In [1]: import numpy as np

In [2]: np.set_printoptions(precision=3, suppress=True, linewidth=100, sign=" ")

In [3]: def rnd(a):
   ...:     return np.round(a, 3) + 0
   ...: 

In [4]: E = np.array([[-1.5, -0.8, 0.0, -1.4, -0.1],
   ...:     [1.0, 1.1, -1.7, 1.6, -0.8],
   ...:     [-0.1, 0.4, 0.7, 0.3, -1.2],
   ...:     [2.7, -0.3, 0.8, 0.1, 1.0],
   ...:     [-0.9, 0.1, -0.4, -0.4, 1.3],
   ...:     [-1.1, 0.6, -1.4, 0.2, -1.0],
   ...:     [-1.1, -0.4, -0.8, 0.0, -0.2],
   ...:     [-1.2, -0.3, -1.6, 0.1, -1.4],
   ...:     [-1.2, -1.0, 1.6, 0.9, 1.6],
   ...:     [0.9, 0.7, -0.6, -1.2, 0.0],
   ...:     [-1.5, 0.1, -1.4, -0.5, 0.4],
   ...:     [0.9, -0.5, 0.6, -0.9, -0.4],
   ...:     [-1.0, 0.2, 0.7, -0.1, 0.4],
   ...:     [0.4, 0.4, -0.2, 1.1, -1.1],
   ...:     [0.8, 0.3, -1.5, 0.5, 1.4],
   ...:     [-0.8, 0.5, -1.2, 0.5, -1.0],
   ...:     [-0.1, 0.1, -1.1, -0.8, 0.5]])

In [5]: rng = np.random.default_rng(3212)

In [6]: E[:, 4] = 3 * E[:, 0] + 0.05 * rng.normal(size=17)

In [7]: print(rnd(E))
[[-1.5   -0.8    0.    -1.4   -4.45 ]
 [ 1.     1.1   -1.7    1.6    2.937]
 [-0.1    0.4    0.7    0.3   -0.295]
 [ 2.7   -0.3    0.8    0.1    8.086]
 [-0.9    0.1   -0.4   -0.4   -2.688]
 [-1.1    0.6   -1.4    0.2   -3.325]
 [-1.1   -0.4   -0.8    0.    -3.308]
 [-1.2   -0.3   -1.6    0.1   -3.613]
 [-1.2   -1.     1.6    0.9   -3.58 ]
 [ 0.9    0.7   -0.6   -1.2    2.757]
 [-1.5    0.1   -1.4   -0.5   -4.538]
 [ 0.9   -0.5    0.6   -0.9    2.699]
 [-1.     0.2    0.7   -0.1   -2.971]
 [ 0.4    0.4   -0.2    1.1    1.113]
 [ 0.8    0.3   -1.5    0.5    2.443]
 [-0.8    0.5   -1.2    0.5   -2.408]
 [-0.1    0.1   -1.1   -0.8   -0.361]]

In [8]: C = E[[10, 4]].astype(float)

In [9]: for _ in range(3):
   ...:     idx = np.linalg.norm(E[:, None] - C, axis=-1).argmin(axis=1)
   ...:     C = np.array([E[idx == j].mean(axis=0) for j in range(2)])
   ...: 

In [10]: print(idx)
[ 0  1  1  1  0  0  0  0  0  1  0  1  0  1  1  0  1]

In [11]: print(np.abs(C[1] - C[0]).argmax())
4

In [12]: print(rnd(C[1] - C[0]))
[ 1.957  0.386  0.125  0.165  5.854]

In [13]: Q, V = np.linalg.qr(E[:, :2])[0], np.linalg.qr(E[:, 2:])[0]

In [14]: sv = np.linalg.svd(Q.T @ V, compute_uv=False)

In [15]: print(rnd(np.degrees(np.arccos(sv.clip(0, 1)))))
[  0.538  48.064]

In [16]: print(rnd(sv))
[ 1.     0.668]

In [17]: print((sv > 0.9).sum())
1

In [18]: print(rnd(np.linalg.norm(Q @ Q.T - V @ V.T, 2)))
1.0

In [19]: vec = np.array([3, 0, 3, 2, 3])

In [20]: y = E @ vec

In [21]: print(rnd(np.linalg.solve(E.T @ E, E.T @ y)))
[ 3.  0.  3.  2.  3.]

In [22]: y = y + 0.02 * rng.normal(size=17)

In [23]: print(rnd(y))
[-20.66    9.913   1.492  34.933 -12.805 -17.066 -15.62  -19.023  -7.762   6.774 -23.34   10.819
  -9.997   6.142   6.218 -12.216  -6.299]

In [24]: b, *_ = np.linalg.lstsq(E, y)

In [25]: print(b.round())
[ 3.  0.  3.  2.  3.]

In [26]: print(rnd(np.linalg.norm(y - E @ b)))
0.075

In [27]: D = np.linalg.norm(E[:, None] - E[None], axis=-1)

In [28]: print(D.mean(axis=1).argmax())
3

In [29]: print(D[12].round(6).argsort(kind="stable")[:4])
[ 12   4   6   8]

In [30]: print(rnd(D[:5, :5]))
[[  0.      8.736   4.904  13.339   2.331]
 [  8.736   0.      4.427   6.314   6.476]
 [  4.904   4.427   0.      8.867   2.856]
 [ 13.339   6.314   8.867   0.     11.441]
 [  2.331   6.476   2.856  11.441   0.   ]]
